$ python3 -q
>>> import numpy as np
>>> np.set_printoptions(precision=2, suppress=True, linewidth=160)
>>> m1 = np.loadtxt("w.csv", delimiter=",")
>>> m1
array([[ 1.,  1.,  0.,  0.,  0.,  0.],
       [ 2.,  2.,  0.,  0.,  0.,  0.],
       [ 0.,  0.,  0.,  0., -2.,  2.],
       [ 0.,  0., -1.,  2.,  2., -1.],
       [ 0.,  0.,  0.,  1.,  0.,  1.],
       [ 0.,  0.,  0., -1., -2., -1.]])
>>> np.sort(np.linalg.eigvals(m1).real)
array([-0.84, -0.84, -0.45,  0.  ,  3.  ,  3.12])
>>> rk = np.linalg.matrix_rank(m1)
>>> rk
np.int64(5)
>>> N = np.linalg.svd(m1)[2][rk:].T
>>> N[:, 0] / N[np.abs(N[:, 0]).round(6).argmax(), 0]
array([ 1., -1., -0., -0., -0., -0.])
>>> round(float(np.abs(np.linalg.eigvals(m1)).max()), 2)
3.12
>>> m1 @ m1
array([[ 3.,  3.,  0.,  0.,  0.,  0.],
       [ 6.,  6.,  0.,  0.,  0.,  0.],
       [ 0.,  0.,  0., -4., -4., -4.],
       [ 0.,  0., -2.,  7.,  8., -1.],
       [ 0.,  0., -1.,  1.,  0., -2.],
       [ 0.,  0.,  1., -3.,  0.,  0.]])
>>> np.round(np.linalg.norm(m1, 2) / np.linalg.norm(m1), 2)
np.float64(0.7)
>>> [round(float(x), 2) for x in np.linalg.svd(m1, compute_uv=False)[:3]]
[4.17, 3.16, 2.59]
>>> np.argsort(-np.linalg.norm(m1, axis=0).round(6), kind="stable")[:3]
array([4, 5, 3])
>>> A = np.load("x.npy")
>>> A
array([[-1, -1, -1, -1],
       [-1, -2, -2, -2],
       [-1, -2, -3, -3],
       [-1, -2, -3, -4]])
>>> np.all(np.linalg.eigvalsh(A) > 0)
np.False_
>>> th = np.radians(30)
>>> Rm = np.eye(4)
>>> Rm[0, 0] = Rm[1, 1] = np.cos(th)
>>> Rm[0, 1], Rm[1, 0] = -np.sin(th), np.sin(th)
>>> Rm
array([[ 0.87, -0.5 ,  0.  ,  0.  ],
       [ 0.5 ,  0.87,  0.  ,  0.  ],
       [ 0.  ,  0.  ,  1.  ,  0.  ],
       [ 0.  ,  0.  ,  0.  ,  1.  ]])
>>> A2 = A @ Rm.T
>>> np.abs(A2 - A).max(axis=0)
array([1.13, 0.37, 0.  , 0.  ])
>>> np.allclose(np.linalg.norm(A, axis=1), np.linalg.norm(A2, axis=1))
True
>>> np.linalg.svd(A, compute_uv=False), np.linalg.svd(A2, compute_uv=False)
(array([8.29, 1.  , 0.43, 0.28]), array([8.29, 1.  , 0.43, 0.28]))
